>>> import numpy as np
>>> np.set_printoptions(precision=3, suppress=True, linewidth=200, sign=" ")
>>> def rnd(a):
...     return np.round(a, 3) + 0
... 
>>> W0 = np.load("data.npy")
>>> rnd(W0)
array([[ 0.444,  0.333,  0.222],
       [ 0.286,  0.571,  0.143],
       [ 0.   ,  0.5  ,  0.5  ]])
>>> # row-stochastic, so 1 is an eigenvalue
>>> x0 = np.array([-5, 4, 1])
>>> rhs = W0 @ x0
>>> b, lr = np.zeros(3), 1 / np.linalg.norm(W0, 2) ** 2
>>> for i in range(3):
...     b -= lr * W0.T @ (W0 @ b - rhs)
...     if i % 1 == 0: print(i, round(np.linalg.norm(W0 @ b - rhs), 3))
... 
0 1.845
1 1.604
2 1.401
>>> rnd(np.linalg.cond(W0))
np.float64(5.504)
>>> rnd(b)
array([-1.076,  1.697,  1.618])
>>> rng = np.random.default_rng(90)
>>> lab = rng.permutation(3)
>>> B = W0[:, lab] * rng.choice([-1, 1], 3)
>>> rnd(B)
array([[-0.333,  0.222, -0.444],
       [-0.571,  0.143, -0.286],
       [-0.5  ,  0.5  ,  0.   ]])
>>> left, _, VT = np.linalg.svd(W0.T @ B)
>>> rnd(np.linalg.lstsq(W0, B)[0])
array([[ 0.,  0., -1.],
       [-1.,  0.,  0.],
       [ 0.,  1.,  0.]])
>>> x0 = np.array([-1, 2, -2])
>>> a = np.maximum(W0 @ x0, 0)
>>> rnd(a)
array([ 0.   ,  0.571,  0.   ])
>>> np.flatnonzero(a > 1e-9)
array([ 1])
>>> rnd(W0 * (a > 1e-9)[:, None])
array([[ 0.   ,  0.   ,  0.   ],
       [ 0.286,  0.571,  0.143],
       [ 0.   ,  0.   ,  0.   ]])
>>> rnd(np.maximum(W0 @ x0, 0) - np.maximum(-W0 @ x0, 0))
array([-0.222,  0.571,  0.   ])
>>> def softmax(z):
...     e = np.exp(z - z.max(axis=-1, keepdims=True))
...     return e / e.sum(axis=-1, keepdims=True)
... 
>>> rnd(softmax(10 * W0[0]))
array([ 0.696,  0.229,  0.075])
>>> rnd(softmax(W0[0] + -2))
array([ 0.371,  0.332,  0.297])
>>> softmax(W0).sum(axis=1)
array([ 1.,  1.,  1.])
>>> scores = W0 @ W0.T / np.sqrt(3)
>>> rnd(softmax(scores)[0] @ W0)
array([ 0.247,  0.468,  0.285])
>>> feats = np.loadtxt("mat.csv", delimiter=",")
>>> feats
array([[-0.2  ,  0.   , -0.4  ],
       [ 1.1  , -0.3  , -1.7  ],
       [ 0.3  ,  0.   , -1.4  ],
       [ 1.43 , -0.221, -1.72 ],
       [-0.2  ,  0.   , -0.8  ]])
>>> Q, V = np.linalg.qr(feats[:, :2])[0], np.linalg.qr(feats[:, 2:])[0]
>>> sig = np.linalg.svd(Q.T @ V, compute_uv=False)
>>> rnd(sig)
array([ 0.837])
>>> (sig > 0.9).sum()
np.int64(0)
>>> Q, R = np.linalg.qr(feats)
>>> rnd(abs(R[0, 0])), rnd(np.linalg.norm(feats[:, 0]))
(np.float64(1.851), np.float64(1.851))
>>> rnd(Q.T @ Q)
array([[ 1.,  0.,  0.],
       [ 0.,  1.,  0.],
       [ 0.,  0.,  1.]])
>>> rnd(np.trace(Q @ Q.T))
np.float64(3.0)
>>> rnd(R)
array([[ 1.851, -0.349, -2.437],
       [ 0.   ,  0.13 ,  0.303],
       [ 0.   ,  0.   ,  1.606]])
>>> rnd(np.abs(np.diag(R)))
array([ 1.851,  0.13 ,  1.606])
>>> rnd(Q @ R)
array([[-0.2  ,  0.   , -0.4  ],
       [ 1.1  , -0.3  , -1.7  ],
       [ 0.3  ,  0.   , -1.4  ],
       [ 1.43 , -0.221, -1.72 ],
       [-0.2  ,  0.   , -0.8  ]])
>>> Q.shape, R.shape
((5, 3), (3, 3))
>>> K = np.loadtxt("w.csv", delimiter=",")
>>> rnd(K)
array([[-1.091, -0.03 , -0.729, -0.137,  1.084, -1.041],
       [ 0.   , -0.184, -1.123, -1.188,  0.17 ,  1.125],
       [ 0.873,  0.907,  0.032,  0.457,  1.415,  0.45 ],
       [-0.655,  0.148,  1.461, -1.028,  0.506,  0.32 ],
       [ 0.655,  1.14 , -0.159, -1.024, -0.487, -0.98 ],
       [-1.091,  1.35 , -0.216,  0.505, -0.548,  0.621]])
>>> x0 = np.array([3, -1, 3, -3, -1, -3])
>>> rnd(np.einsum("ij,j->i", K, x0))
array([-2.983, -3.164, -2.33 ,  3.887,  6.848, -8.103])
>>> np.linalg.norm(K @ x0) <= np.linalg.norm(K, 2) * np.linalg.norm(x0) + 1e-9
np.True_
>>> (K @ x0).argmax()
np.int64(4)
>>> np.sign((K @ x0).round(6))
array([-1., -1., -1.,  1.,  1., -1.])
>>> B = np.linalg.invert(K)
Traceback (most recent call last):
  File "<python-input-51>", line 1, in <module>
    B = np.linalg.invert(K)
        ^^^^^^^^^^^^^^^^
AttributeError: module 'numpy.linalg' has no attribute 'invert'
>>> B = np.linalg.inv(K)
>>> (np.abs(B) > 1e-9).astype(int)
array([[ 1,  0,  1,  1,  1,  1],
       [ 1,  1,  1,  1,  1,  1],
       [ 1,  1,  1,  1,  1,  1],
       [ 1,  1,  1,  1,  1,  1],
       [ 1,  1,  1,  1,  1,  1],
       [ 1,  1,  1,  1,  1,  1]])
>>> rnd(np.linalg.inv(B))
array([[-1.091, -0.03 , -0.729, -0.137,  1.084, -1.041],
       [ 0.   , -0.184, -1.123, -1.188,  0.17 ,  1.125],
       [ 0.873,  0.907,  0.032,  0.457,  1.415,  0.45 ],
       [-0.655,  0.148,  1.461, -1.028,  0.506,  0.32 ],
       [ 0.655,  1.14 , -0.159, -1.024, -0.487, -0.98 ],
       [-1.091,  1.35 , -0.216,  0.505, -0.548,  0.621]])
>>> rnd(np.linalg.det(K) * np.linalg.det(B))
np.float64(1.0)
>>> np.allclose(B, K.T)
False
>>> rnd(np.linalg.cond(K))
np.float64(1.0)
>>> E = np.array([[0.0, 0.0, 0.0, 0.0, 0.0],
...     [3.0, -2.0, 0.0, 0.0, 0.0],
...     [0.0, 0.0, -2.0, 2.0, -3.0],
...     [0.0, 0.0, 2.0, -1.0, 0.0],
...     [0.0, 0.0, 2.0, 2.0, 3.0]])
>>> E
array([[ 0.,  0.,  0.,  0.,  0.],
       [ 3., -2.,  0.,  0.,  0.],
       [ 0.,  0., -2.,  2., -3.],
       [ 0.,  0.,  2., -1.,  0.],
       [ 0.,  0.,  2.,  2.,  3.]])
>>> # looks like rank 4
>>> B = np.array([[1, 0, 2], [0, 3, 1], [1, 2, 2], [0, 0, 2], [3, 3, 3]])
>>> np.linalg.matrix_rank(np.vstack([E, B.T]))
np.int64(5)
>>> np.einsum("ik,kj->ji", E, B)
array([[  0.,   3., -11.,   2.,  11.],
       [  0.,  -6., -13.,   4.,  13.],
       [  0.,   4.,  -9.,   2.,  17.]])
>>> np.einsum("ij,ij->i", E, E)
array([  0.,  13.,  17.,   5.,  17.])
>>> np.einsum("ij->j", E)
array([ 3., -2.,  2.,  3.,  0.])
>>> np.einsum("ik,kj->ij", E, B)
array([[  0.,   0.,   0.],
       [  3.,  -6.,   4.],
       [-11., -13.,  -9.],
       [  2.,   4.,   2.],
       [ 11.,  13.,  17.]])
>>> E @ B
array([[  0.,   0.,   0.],
       [  3.,  -6.,   4.],
       [-11., -13.,  -9.],
       [  2.,   4.,   2.],
       [ 11.,  13.,  17.]])
>>> B.T @ E.T
array([[  0.,   3., -11.,   2.,  11.],
       [  0.,  -6., -13.,   4.,  13.],
       [  0.,   4.,  -9.,   2.,  17.]])
>>> left, sig, VT = np.linalg.svd(E)
>>> V = VT[:(sig > 1e-8).sum()]
>>> x0 = E[0] + 4 * E[3] + rng.integers(2) * np.eye(5)[2]
>>> x0
array([ 0.,  0.,  9., -4.,  0.])
>>> np.allclose(V.T @ V @ x0, x0)
True
>>> rnd(np.linalg.norm(x0 - V.T @ V @ x0))
np.float64(0.0)
>>> rnd(V.T @ V)
array([[ 0.692, -0.462,  0.   ,  0.   ,  0.   ],
       [-0.462,  0.308,  0.   ,  0.   ,  0.   ],
       [ 0.   ,  0.   ,  1.   ,  0.   ,  0.   ],
       [ 0.   ,  0.   ,  0.   ,  1.   ,  0.   ],
       [ 0.   ,  0.   ,  0.   ,  0.   ,  1.   ]])
>>> r = np.linalg.matrix_rank(E)
>>> r
np.int64(4)
>>> N = np.linalg.svd(E)[2][r:].T
>>> N.shape
(5, 1)
>>> [int(np.linalg.matrix_rank(E[:i])) for i in range(1, len(E) + 1)]
[0, 1, 2, 3, 4]
>>> rnd(E @ N)
array([[ 0.],
       [ 0.],
       [ 0.],
       [ 0.],
       [ 0.]])
>>> rnd(N[:, 0] / N[np.abs(N[:, 0]).round(6).argmax(), 0])
array([ 0.667,  1.   ,  0.   ,  0.   ,  0.   ])
>>> [int(np.linalg.matrix_rank(E[:, :j + 1])) for j in range(5)]
[1, 1, 2, 3, 4]
>>> np.linalg.matrix_rank(E.T @ E), np.linalg.matrix_rank(E @ E.T)
(np.int64(4), np.int64(4))
>>> [int(np.linalg.matrix_rank(np.delete(E, i, axis=0))) for i in range(5)]
[4, 3, 3, 3, 3]
>>> np.allclose(E @ N, 0)
True
>>> rnd(N @ N.T)
array([[ 0.308,  0.462,  0.   ,  0.   ,  0.   ],
       [ 0.462,  0.692,  0.   ,  0.   ,  0.   ],
       [ 0.   ,  0.   ,  0.   ,  0.   ,  0.   ],
       [ 0.   ,  0.   ,  0.   ,  0.   ,  0.   ],
       [ 0.   ,  0.   ,  0.   ,  0.   ,  0.   ]])
>>> rnd(np.sort(np.linalg.eigvals(E).real))
array([-3.456, -2.   ,  0.   ,  1.728,  1.728])
>>> E @ E
array([[  0.,   0.,   0.,   0.,   0.],
       [ -6.,   4.,   0.,   0.,   0.],
       [  0.,   0.,   2., -12.,  -3.],
       [  0.,   0.,  -6.,   5.,  -6.],
       [  0.,   0.,   6.,   8.,   3.]])
>>> (E != 0).astype(int)
array([[ 0,  0,  0,  0,  0],
       [ 1,  1,  0,  0,  0],
       [ 0,  0,  1,  1,  1],
       [ 0,  0,  1,  1,  0],
       [ 0,  0,  1,  1,  1]])
>>> data = np.load("test11.npy")
>>> rnd(data)
array([[ 0.379, -0.395,  0.395, -0.621, -0.282, -0.282],
       [-0.395,  0.749,  0.251, -0.395, -0.179, -0.179],
       [ 0.395,  0.251,  0.749,  0.395,  0.179,  0.179],
       [-0.621, -0.395,  0.395,  0.379, -0.282, -0.282],
       [-0.282, -0.179,  0.179, -0.282,  0.872, -0.128],
       [-0.282, -0.179,  0.179, -0.282, -0.128,  0.872]])
>>> # equal to its transpose
>>> rnd(np.linalg.norm(data, axis=0))
array([ 1.,  1.,  1.,  1.,  1.,  1.])
>>> rnd(data.T @ data)
array([[ 1.,  0.,  0.,  0.,  0.,  0.],
       [ 0.,  1.,  0.,  0.,  0.,  0.],
       [ 0.,  0.,  1.,  0.,  0.,  0.],
       [ 0.,  0.,  0.,  1.,  0.,  0.],
       [ 0.,  0.,  0.,  0.,  1.,  0.],
       [ 0.,  0.,  0.,  0.,  0.,  1.]])
>>> X = np.load("x.npy")
>>> X
array([[ 1.5  ,  0.1  ,  0.4  , -0.9  , -0.4  ],
       [ 1.19 , -0.199, -0.193, -0.126, -0.714],
       [ 1.2  , -0.2  , -0.2  , -0.1  , -0.7  ]])
>>> rnd(softmax(10 * X[0]))
array([ 1.,  0.,  0.,  0.,  0.])
>>> scores = X @ X.T / np.sqrt(5)
>>> rnd(softmax(scores)[0] @ X)
array([ 1.339, -0.058,  0.086, -0.486, -0.562])
>>> rnd(softmax(scores))
array([[ 0.473,  0.264,  0.262],
       [ 0.34 ,  0.33 ,  0.33 ],
       [ 0.338,  0.331,  0.331]])
